>>> import numpy as np
>>> from numpy import linalg as LA
>>> np.set_printoptions(precision=1, suppress=True, linewidth=160, sign=" ")
>>> E = np.load("x.npy")
>>> print(E)
[[ 9  0 -3]
 [ 0  9  0]
 [ 1  0  2]]
>>> # 2 blocks once reordered
>>> t = np.radians(36)
>>> r_ = np.eye(3)
>>> r_[1, 1] = r_[2, 2] = np.cos(t)
>>> r_[1, 2], r_[2, 1] = -np.sin(t), np.sin(t)
>>> print(r_)
[[ 1.   0.   0. ]
 [ 0.   0.8 -0.6]
 [ 0.   0.6  0.8]]
>>> B = E @ r_.T
>>> print(LA.svd(E, compute_uv=False), LA.svd(B, compute_uv=False))
[ 9.5  9.   2.2] [ 9.5  9.   2.2]
>>> print(np.abs(B - E).max(axis=0))
[ 0.   1.8  5.3]
>>> print(round(float(LA.eigvals(E).sum().real), 1))
20.0
>>> print(LA.eigvals(E))
[ 8.5  2.5  9. ]
>>> B = LA.inv(E)
>>> print(LA.det(E) * B)
[[18.  0. 27.]
 [ 0. 21.  0.]
 [-9.  0. 81.]]
>>> print(round(LA.slogdet(E)[0], 1))
1.0
>>> print((np.abs(B) > 1e-9).astype(int))
[[ 1  0  1]
 [ 0  1  0]
 [ 1  0  1]]
>>> print(np.round(E @ B, 1) + 0)
[[ 1.  0.  0.]
 [ 0.  1.  0.]
 [ 0.  0.  1.]]
>>> gram = E.T @ E
>>> print(np.allclose(gram, gram.T))
True
>>> print(LA.eigvalsh(gram)[::-1])
[ 90.1  81.    4.9]
>>> print(np.trace(gram), (E ** 2).sum())
176 176
>>> B = E / LA.norm(E, axis=1, keepdims=True)
>>> gram = B @ B.T
>>> print(np.degrees(np.arccos(np.clip(gram[0, 1], -1, 1))))
90.0
>>> print((gram - 2 * np.eye(3)).round(6).argmax(axis=1))
[ 2  0  0]
>>> print((np.abs(gram) > 0.9).astype(int))
[[ 1  0  0]
 [ 0  1  0]
 [ 0  0  1]]
>>> print(np.argwhere(np.triu(np.abs(gram) > 0.95, 1)))
[]
>>> print(gram[0])
[ 1.   0.   0.1]
>>> print(LA.norm(B, axis=1))
[ 1.  1.  1.]
>>> arr = np.loadtxt("sample2.csv", delimiter=",")
>>> print(arr)
[[ 1. -1.  1.]
 [ 1.  0.  0.]
 [ 1.  1.  1.]
 [ 1.  2.  4.]
 [ 1.  3.  9.]]
>>> rng = np.random.default_rng(66941)
>>> B = arr + rng.integers(-2, 3, (5, 1)) @ rng.integers(-2, 3, (1, 3))
>>> print(B)
[[ 5. -5. -3.]
 [ 5. -4. -4.]
 [ 5. -3. -3.]
 [-1.  4.  6.]
 [-3.  7. 13.]]
>>> print(np.abs(B - arr).sum(axis=1))
[ 12.  12.  12.   6.  12.]
>>> print(B - arr)
[[ 4. -4. -4.]
 [ 4. -4. -4.]
 [ 4. -4. -4.]
 [-2.  2.  2.]
 [-4.  4.  4.]]
>>> proj = arr @ LA.solve(arr.T @ arr, arr.T)
>>> print(np.trace(proj))
3.0
>>> print(np.round(LA.eigvalsh(proj), 1) + 0)
[ 0.  0.  1.  1.  1.]
>>> print(np.round((np.eye(5) - proj) @ arr, 1) + 0)
[[ 0.  0.  0.]
 [ 0.  0.  0.]
 [ 0.  0.  0.]
 [ 0.  0.  0.]
 [ 0.  0.  0.]]
>>> K = 4 * np.eye(4) + np.ones((4, 4))
>>> print(K)
[[ 5.  1.  1.  1.]
 [ 1.  5.  1.  1.]
 [ 1.  1.  5.  1.]
 [ 1.  1.  1.  5.]]
>>> B = K[0, 0] * K[1:] - np.outer(K[1:, 0], K[0])
>>> print(B)
[[  0.  24.   4.   4.]
 [  0.   4.  24.   4.]
 [  0.   4.   4.  24.]]
>>> print(LA.matrix_rank(B), LA.matrix_rank(K))
3 4
>>> print(K[:, 0] / K[0, 0])
[ 1.   0.2  0.2  0.2]
>>> print(np.flatnonzero(~B.round(6).any(axis=1)))
[]
>>> x = np.ones(4)
>>> for _ in range(7):
...     x = K @ x
...     x /= LA.norm(x)
...     print(round(x @ K @ x, 1))
... 
8.0
8.0
8.0
8.0
8.0
8.0
8.0
>>> print(round(LA.eigvalsh(K)[-1], 1))
8.0
>>> labels = rng.permutation(4)
>>> print(labels)
[ 0  3  1  2]
>>> B = K[labels][:, labels]
>>> print(np.round(LA.det(B), 1), np.round(LA.det(K[labels]), 1))
512.0 512.0
>>> print(np.trace(B))
20.0
>>> x = np.array([-1, 1, 0, 0])
>>> h = np.maximum(K @ x, 0)
>>> print(np.maximum(K @ (3 * x), 0))
[  0.  12.   0.   0.]
>>> ev, evecs = LA.eigh(K)
>>> x = np.array([-1, -3, 2, -3])
>>> print((np.sign(evecs[:, -1].round(6)) == np.sign(evecs[0, -1].round(6))).astype(int))
[ 1  1  1  1]
>>> print(evecs * np.maximum(ev, 0) @ evecs.T)
[[ 5.  1.  1.  1.]
 [ 1.  5.  1.  1.]
 [ 1.  1.  5.  1.]
 [ 1.  1.  1.  5.]]
>>> print(evecs * np.sqrt(ev) @ evecs.T)
[[ 2.2  0.2  0.2  0.2]
 [ 0.2  2.2  0.2  0.2]
 [ 0.2  0.2  2.2  0.2]
 [ 0.2  0.2  0.2  2.2]]
>>> A = np.load("a.npy")
>>> print(A)
[[ 1.1 -5.1  3.   1. ]
 [ 0.9 -5.1  3.1  0.8]
 [ 1.  -5.1  3.   1. ]
 [ 0.8 -5.1  3.   0.9]
 [ 1.  -5.1  3.   0.8]
 [ 0.9 -5.   3.2  1. ]
 [ 2.   1.9  4.2 -0.9]
 [ 1.9  2.1  4.  -0.9]
 [ 1.7  2.1  4.  -1. ]
 [ 2.1  2.1  3.8 -1. ]
 [ 2.1  2.   4.1 -0.9]
 [ 2.1  2.1  3.9 -0.9]
 [ 3.  -2.  -1.   2.1]
 [ 3.  -2.  -0.9  1.9]
 [ 3.1 -2.1 -1.1  2.1]
 [ 3.  -2.  -1.   1.9]
 [ 3.1 -2.  -0.9  1.9]
 [ 2.9 -1.9 -1.2  1.9]]
>>> x = np.array([-3, 9, -2, 3])
>>> target = A @ x
>>> print(np.round(LA.pinv(A) @ A, 1) + 0)
[[ 1.  0.  0.  0.]
 [ 0.  1.  0.  0.]
 [ 0.  0.  1.  0.]
 [ 0.  0.  0.  1.]]
>>> target = target + 0.3 * rng.normal(size=18)
>>> print(target)
[-51.9 -52.9 -52.1 -51.6 -52.3 -50.7  -0.2   2.6   2.7   2.3   0.8   2.  -18.9 -19.7 -20.  -19.4 -19.9 -17.9]
>>> b, *_ = LA.lstsq(A, target)
>>> print([round(float(LA.norm(LA.solve(A.T @ A + lam * np.eye(4), A.T @ target))), 2) for lam in (0, 1, 10, 100)])
[10.08, 8.61, 8.28, 6.11]
>>> print(np.round(A.T @ (target - A @ b), 1) + 0)
[ 0.  0.  0.  0.]
>>> print(b)
[-3.   9.  -2.   2.9]
>>> B = A / np.sqrt((A ** 2).mean(axis=1, keepdims=True))
>>> print(LA.matrix_rank(A - A.mean(axis=1, keepdims=True)))
3
>>> print([round(float(x), 1) for x in LA.svd(A, compute_uv=False)[:3]])
[16.0, 12.6, 8.0]
>>> print(LA.cond(A) > 100)
False
>>> print(np.abs(LA.svd(A)[2][-1]))
[ 0.3  0.2  0.2  0.9]
>>> print(round(np.log10(LA.cond(A))))
2
>>> print(round(float(LA.norm(A, 2) / LA.norm(A)), 1))
0.7
>>> print(np.argsort(-LA.norm(A, axis=0).round(6), kind="stable")[:3])
[ 1  2  0]
>>> x = np.array([-2, 2, -3, 2])
>>> h = np.maximum(A @ x, 0)
>>> print(np.flatnonzero(h > 1e-9))
[]
>>> print(A.T @ h)
[ 0.  0.  0.  0.]
>>> print(h)
[ 0.  0.  0.  0.  0.  0.  0.  0.  0.  0.  0.  0.  0.  0.  0.  0.  0.  0.]
>>> M = np.array([[39, -2, 1, -2, 3],
...     [3, 24, 1, 3, -3],
...     [2, -1, 22, -1, -1],
...     [-3, -1, -1, 18, 3],
...     [-3, 0, 3, -1, 12]])
>>> print(LA.matrix_power(M, 3))
[[58727 -5974  3509 -5857  6299]
 [ 9128 13043  1176  3566 -1888]
 [ 5916 -1863 10664 -1680  -435]
 [-8620  -760 -1060  6065  1580]
 [-5710   311  2474  -415   923]]
>>> print((M + M.T) / 2)
[[39.   0.5  1.5 -2.5  0. ]
 [ 0.5 24.   0.   1.  -1.5]
 [ 1.5  0.  22.  -1.   1. ]
 [-2.5  1.  -1.  18.   1. ]
 [ 0.  -1.5  1.   1.  12. ]]
>>> B = M / LA.norm(M, axis=1, keepdims=True)
>>> gram = B @ B.T
>>> print(gram.round(1) + 0)
[[ 1.   0.1  0.1 -0.2 -0.2]
 [ 0.1  1.   0.   0.  -0.1]
 [ 0.1  0.   1.  -0.1  0.2]
 [-0.2  0.  -0.1  1.   0.1]
 [-0.2 -0.1  0.2  0.1  1. ]]
>>> print((np.abs(gram) > 0.9).astype(int))
[[ 1  0  0  0  0]
 [ 0  1  0  0  0]
 [ 0  0  1  0  0]
 [ 0  0  0  1  0]
 [ 0  0  0  0  1]]
>>> print(np.round(np.degrees(np.arccos(np.clip(gram[2, 1], -1, 1))), 1))
89.6
>>> print((gram - 2 * np.eye(5)).round(6).argmax(axis=1))
[ 2  0  4  4  2]
>>> print(np.round(np.kron(np.eye(2, dtype=int), gram), 1) + 0)
[[ 1.   0.1  0.1 -0.2 -0.2  0.   0.   0.   0.   0. ]
 [ 0.1  1.   0.   0.  -0.1  0.   0.   0.   0.   0. ]
 [ 0.1  0.   1.  -0.1  0.2  0.   0.   0.   0.   0. ]
 [-0.2  0.  -0.1  1.   0.1  0.   0.   0.   0.   0. ]
 [-0.2 -0.1  0.2  0.1  1.   0.   0.   0.   0.   0. ]
 [ 0.   0.   0.   0.   0.   1.   0.1  0.1 -0.2 -0.2]
 [ 0.   0.   0.   0.   0.   0.1  1.   0.   0.  -0.1]
 [ 0.   0.   0.   0.   0.   0.1  0.   1.  -0.1  0.2]
 [ 0.   0.   0.   0.   0.  -0.2  0.  -0.1  1.   0.1]
 [ 0.   0.   0.   0.   0.  -0.2 -0.1  0.2  0.1  1. ]]
>>> print(LA.eigvals(gram))
[ 0.7  0.8  1.3  1.2  1. ]
>>> print(round(np.einsum("ij,ji->", gram, gram), 1))
5.3
>>> print(np.einsum("ii->", gram))
5.0
>>> print(round(LA.eigvals(gram).sum().real, 1))
5.0
>>> print(np.round(LA.det(gram[::-1]), 1))
0.9
>>> print(np.poly(gram))
[ 1.  -5.   9.8 -9.5  4.5 -0.9]
>>> labels = rng.permutation(5)
>>> print(labels)
[ 1  4  3  2  0]
>>> B = M[labels][:, labels]
>>> print(np.sort(np.abs(LA.eigvals(B))))
[ 13.4  17.8  21.3  23.6  38.8]
>>> print(np.trace(B))
115
>>> print(B)
[[24 -3  3  1  3]
 [ 0 12 -1  3 -3]
 [-1  3 18 -1 -3]
 [-1 -1 -1 22  2]
 [-2  3 -2  1 39]]
>>> print(np.round(LA.norm(B) ** 2 / LA.norm(B, 2) ** 2, 1))
2.0
>>> print(LA.norm(B, axis=1).argmax())
4
>>> print(round(LA.norm(B, 1), 1), np.round(LA.norm(B, np.inf), 1))
50.0 47.0
>>> print(B[0] @ B[4])
55
>>> print(np.round(LA.norm(B[0] - B[4]), 1))
45.1
>>> print(round(LA.norm(B[0], 1), 1), round(LA.norm(B[0], np.inf), 1))
34.0 24.0
>>> mat = np.load("data.npy")
>>> print(mat)
[[ 6 -4  6]
 [15  1 -2]
 [22  8 -8]
 [31 16  1]
 [26 12  8]
 [26  3  9]
 [30  5 17]
 [33 11 24]
 [27 13 31]
 [32 15 23]
 [27 12 20]
 [30 11 16]]
>>> x = np.array([1, 3, 0])
>>> target = mat @ x
>>> print(np.round(LA.pinv(mat) @ mat, 1) + 0)
[[ 1.  0.  0.]
 [ 0.  1.  0.]
 [ 0.  0.  1.]]
>>> print(target)
[-6 18 46 79 62 35 45 66 66 77 63 63]
>>> target = target + 0.1 * rng.normal(size=12)
>>> print(target)
[-5.9 17.8 45.8 79.  61.9 35.  44.9 66.  66.  76.9 62.9 62.9]
>>> b, *_ = LA.lstsq(mat, target)
>>> print(b.round())
[ 1.  3.  0.]
>>> print(np.round(mat.T @ (target - mat @ b), 1) + 0)
[ 0.  0.  0.]
>>> print(b.round(1) + 0)
[ 1.  3.  0.]
>>> print(round(float(LA.norm(target - mat @ b)), 1))
0.3
>>> Xc = (mat - mat.mean(axis=0)) / mat.std(axis=0)
>>> print(Xc.std(axis=0))
[ 1.  1.  1.]
>>> print(np.argwhere(np.abs(Xc) > 2))
[[ 0  0]
 [ 0  1]]
>>> b = LA.lstsq(np.delete(Xc, 0, axis=1), Xc[:, 0])[0]
>>> print(np.round(1 - np.var(Xc[:, 0] - np.delete(Xc, 0, axis=1) @ b), 1))
0.7
>>> data = np.loadtxt("run1.csv", delimiter=",")
>>> print(data)
[[ 0.1 -0.2 -0.1]
 [-0.2  0.7  0.4]
 [-0.1  0.4  0.2]]
>>> # symmetric, so the eigenvalues are real
>>> W = np.array([[-2, 2, 1, 1, 0],
...     [-1, 1, 0, 1, 0],
...     [1, 2, -2, 2, 1],
...     [-2, -2, 2, -1, 0]])
>>> b = np.array([1, 0, 1, 0, 2])
>>> H = np.maximum(K @ W + b, 0)
>>> print(H)
[[  0.  11.   6.   7.   3.]
 [  0.   7.   2.   7.   3.]
 [  1.  11.   0.  11.   7.]
 [  0.   0.  10.   0.   3.]]
>>> print(LA.matrix_rank(H))
4
>>> C = np.array([[9, 3], [9, 8], [9, 0], [6, 0], [6, 2]])
>>> print(H @ C)
[[ 213.   94.]
 [ 141.   62.]
 [ 216.  105.]
 [ 108.    6.]]
>>> print((H @ C).round(6).argmax(axis=1))
[ 0  0  0  0]
>>> print(W @ C)
[[ 15  10]
 [  6   5]
 [ 27  21]
 [-24 -22]]
